% ipython --no-banner

In [1]: import numpy as np

In [2]: np.set_printoptions(precision=2, suppress=True, linewidth=200)

In [3]: rng = np.random.default_rng(97836)

In [4]: K = rng.normal(size=(15, 14))

In [5]: K = 20 * K / np.linalg.norm(K, axis=1, keepdims=True)

In [6]: print(K)
[[  1.81  -6.01   8.83  -2.4  -10.2    6.07   6.59   1.05   1.71   0.64  -5.27   2.92  -6.65  -2.75]
 [ -3.31   1.7    1.37   0.84  -1.81  -1.    -0.07   9.95   2.65  -8.34 -11.68  -4.82   6.6   -0.83]
 [  4.07   6.23  -7.19  -4.55   4.23   4.9   -0.23 -14.58   0.21   1.21  -1.31   0.21   2.78  -2.59]
 [  1.67   5.9   11.64   0.33   1.9  -12.05  -4.13  -3.19   3.65  -3.35   4.4   -0.83   2.28   1.02]
 [ -2.02   7.04  -6.9   -2.64   3.72  -1.79   4.24   3.53   8.39  -9.86  -1.09  -3.44  -0.84  -7.92]
 [ -8.78   0.65  -2.1    8.9   -5.33  10.     1.52  -6.41  -1.65   2.23   5.84  -3.33   0.69   3.71]
 [  2.22  -8.84   8.46  -4.21   5.03   6.85   6.44  -4.94  -2.56   3.81   5.41  -0.03  -5.06   3.68]
 [ 12.74  -3.02  -8.69  -4.86  -2.36  -4.01  -3.95   4.39  -0.3    1.56   7.24  -1.03  -2.04   3.57]
 [  4.07   5.97   4.47   4.09  -0.1   -3.94   3.11  -8.27   7.33  11.02   0.74   6.21  -0.02  -1.83]
 [  4.     4.54  -7.81   0.32  -6.6   -2.24   0.54   4.71 -12.9   -4.58   3.88  -3.63   1.75   3.54]
 [  1.35   7.35   3.07   6.97   5.23   2.42  -2.28  -9.07  -2.6   -0.86   6.14  -7.66  -6.96   3.61]
 [ -7.66   4.37   4.08  10.83  -0.34   6.42   2.7    4.14  -4.6    0.19   1.36  -6.95   4.73   5.35]
 [ -4.67   1.12  -4.86  -0.37  -0.49  -9.04  -3.58  10.83  -5.5    7.3    1.48   0.16   4.95   5.54]
 [  2.75   5.15 -10.11   2.76  -2.89   1.94   0.85  -0.06  -0.74   7.21 -10.7   -5.99   0.5   -6.33]
 [  0.15  -5.93  -5.29   3.17  -8.27   4.35   4.4    2.71   6.87  -0.57   3.47  10.51  -5.86  -2.91]]

In [7]: u, v = K[9], K[14]

In [8]: print(round(float(u @ v), 2))
-54.97

In [9]: print(round(float(u @ u), 2))
400.0

In [10]: pr = (u @ v) / (u @ u) * u

In [11]: print(round((v - pr) @ u, 2))
-0.0

In [12]: print(round(float(np.linalg.norm(u + v) ** 2 + np.linalg.norm(u - v) ** 2), 2))
1600.0

In [13]: print(pr)
[-0.55 -0.62  1.07 -0.04  0.91  0.31 -0.07 -0.65  1.77  0.63 -0.53  0.5  -0.24 -0.49]

In [14]: x = np.array([5, 5, 9, -9, 0, 5, 9, 5, -6, 7, 8, -9, -3, -3])

In [15]: y = K @ x

In [16]: print(np.round(np.linalg.lstsq(K, y)[0], 2) + 0)
[ 5.  5.  9. -9.  0.  5.  9.  5. -6.  7.  8. -9. -3. -3.]

In [17]: y = y + 0.3 * rng.normal(size=15)

In [18]: print(y)
[ 128.89 -100.95  -27.89   13.49  -36.93  -18.77  237.46   55.78    9.26   79.92   92.68   71.8   -17.91  -18.58 -115.58]

In [19]: c, *_ = np.linalg.lstsq(K, y)

In [20]: print(np.round(K.T @ (y - K @ c), 2) + 0)
[0. 0. 0. 0. 0. 0. 0. 0. 0. 0. 0. 0. 0. 0.]

In [21]: print(round(float(np.linalg.norm(y - K @ c)), 2))
0.18

In [22]: print(c.round())
[ 5.  5.  9. -9. -0.  5.  9.  5. -6.  7.  8. -9. -3. -3.]

In [23]: print(c)
[ 4.95  5.11  8.98 -9.07 -0.02  5.06  8.93  5.02 -5.98  7.02  7.98 -8.95 -3.08 -2.92]

In [24]: other = np.c_[K[:, :6] @ np.array([[1, 3, 5, -1, -2, -4],
    ...:     [0, -2, -2, -3, 5, -4],
    ...:     [0, -4, -4, 5, -1, -3],
    ...:     [2, 4, 3, 1, 5, 4],
    ...:     [0, -4, -4, 0, 0, -5],
    ...:     [4, 0, 1, 1, 2, 5]]), np.array([2, 0, 3, 0, 3, -1, -2, 1, 0, 3, -3, 1, 1, -1, -1])]

In [25]: print(other)
[[  21.28   13.33   25.42   64.05  -42.37   62.01    2.  ]
 [  -5.62   -8.26  -16.71    4.91   15.96    9.7     0.  ]
 [  14.59   -6.58   11.    -58.35   17.27  -34.42    3.  ]
 [ -45.86  -59.65  -68.69   27.12   -7.94 -133.62    0.  ]
 [ -14.46  -18.02  -21.21  -58.03   29.39  -37.51    3.  ]
 [  49.01   37.63   21.17   15.24   87.41  151.05   -1.  ]
 [  21.19  -46.5   -31.01   69.27  -64.44   -6.66   -2.  ]
 [ -13.01   69.     95.34  -55.99  -64.2   -40.51    1.  ]
 [  -3.5    -0.82   -0.71    0.53   29.79  -56.38    0.  ]
 [  -4.31   61.87   67.32  -58.61   19.61   12.38    3.  ]
 [  24.98  -15.96  -17.81    1.34   70.68  -30.14   -3.  ]
 [  39.7    -3.35  -23.09   32.22  100.09   78.11    1.  ]
 [ -41.59    3.65  -14.37  -32.38   -0.16  -15.45    1.  ]
 [  16.04   61.     65.69  -64.07   48.05   33.95   -1.  ]
 [  23.91   79.27   80.76   -1.3    -0.09  114.8    -1.  ]]

In [26]: print(np.linalg.matrix_rank(np.c_[K, other]))
15

In [27]: print(np.round(np.linalg.lstsq(K, other[:, 0])[0], 2) + 0)
[1. 0. 0. 2. 0. 4. 0. 0. 0. 0. 0. 0. 0. 0.]

In [28]: u, v = other[8], other[9]

In [29]: print(np.round(u @ u, 2))
4080.37

In [30]: pr = (u @ v) / (u @ u) * u

In [31]: print(round(float((v - pr) @ u), 2))
-0.0

In [32]: feats = np.loadtxt("m.csv", delimiter=",")

In [33]: print(feats.round(2) + 0)
[[ 0.    0.03  0.   -0.01 -0.01  0.01  0.03 -0.01  0.01 -0.02]
 [ 0.03  0.29  0.03 -0.13 -0.08  0.13  0.29 -0.08  0.13 -0.24]
 [ 0.    0.03  0.   -0.01 -0.01  0.01  0.03 -0.01  0.01 -0.02]
 [-0.01 -0.13 -0.01  0.06  0.04 -0.06 -0.13  0.04 -0.06  0.11]
 [-0.01 -0.08 -0.01  0.04  0.02 -0.04 -0.08  0.02 -0.04  0.06]
 [ 0.01  0.13  0.01 -0.06 -0.04  0.06  0.13 -0.04  0.06 -0.11]
 [ 0.03  0.29  0.03 -0.13 -0.08  0.13  0.29 -0.08  0.13 -0.24]
 [-0.01 -0.08 -0.01  0.04  0.02 -0.04 -0.08  0.02 -0.04  0.06]
 [ 0.01  0.13  0.01 -0.06 -0.04  0.06  0.13 -0.04  0.06 -0.11]
 [-0.02 -0.24 -0.02  0.11  0.06 -0.11 -0.24  0.06 -0.11  0.19]]

In [34]: # symmetric, so the eigenvalues are real

In [35]: rk = np.linalg.matrix_rank(feats)

In [36]: print(rk)
1

In [37]: N = np.linalg.svd(feats)[2][rk:].T

In [38]: print([int(np.linalg.matrix_rank(feats[:i])) for i in range(1, len(feats) + 1)])
[1, 1, 1, 1, 1, 1, 1, 1, 1, 1]

In [39]: print(np.round(N @ N.T, 2) + 0)
[[ 1.   -0.03  0.    0.01  0.01 -0.01 -0.03  0.01 -0.01  0.02]
 [-0.03  0.71 -0.03  0.13  0.08 -0.13 -0.29  0.08 -0.13  0.24]
 [ 0.   -0.03  1.    0.01  0.01 -0.01 -0.03  0.01 -0.01  0.02]
 [ 0.01  0.13  0.01  0.94 -0.04  0.06  0.13 -0.04  0.06 -0.11]
 [ 0.01  0.08  0.01 -0.04  0.98  0.04  0.08 -0.02  0.04 -0.06]
 [-0.01 -0.13 -0.01  0.06  0.04  0.94 -0.13  0.04 -0.06  0.11]
 [-0.03 -0.29 -0.03  0.13  0.08 -0.13  0.71  0.08 -0.13  0.24]
 [ 0.01  0.08  0.01 -0.04 -0.02  0.04  0.08  0.98  0.04 -0.06]
 [-0.01 -0.13 -0.01  0.06  0.04 -0.06 -0.13  0.04  0.94  0.11]
 [ 0.02  0.24  0.02 -0.11 -0.06  0.11  0.24 -0.06  0.11  0.81]]

In [40]: E = np.arange(154).reshape(11, 14) + 2

In [41]: print(E)
[[  2   3   4   5   6   7   8   9  10  11  12  13  14  15]
 [ 16  17  18  19  20  21  22  23  24  25  26  27  28  29]
 [ 30  31  32  33  34  35  36  37  38  39  40  41  42  43]
 [ 44  45  46  47  48  49  50  51  52  53  54  55  56  57]
 [ 58  59  60  61  62  63  64  65  66  67  68  69  70  71]
 [ 72  73  74  75  76  77  78  79  80  81  82  83  84  85]
 [ 86  87  88  89  90  91  92  93  94  95  96  97  98  99]
 [100 101 102 103 104 105 106 107 108 109 110 111 112 113]
 [114 115 116 117 118 119 120 121 122 123 124 125 126 127]
 [128 129 130 131 132 133 134 135 136 137 138 139 140 141]
 [142 143 144 145 146 147 148 149 150 151 152 153 154 155]]

In [42]: # looks like rank 2

In [43]: rk = np.linalg.matrix_rank(E)

In [44]: print(rk)
2

In [45]: N = np.linalg.svd(E)[2][rk:].T

In [46]: print([int(np.linalg.matrix_rank(E[:, :j + 1])) for j in range(14)])
[1, 2, 2, 2, 2, 2, 2, 2, 2, 2, 2, 2, 2, 2]

In [47]: print(np.allclose(E @ N, 0))
True
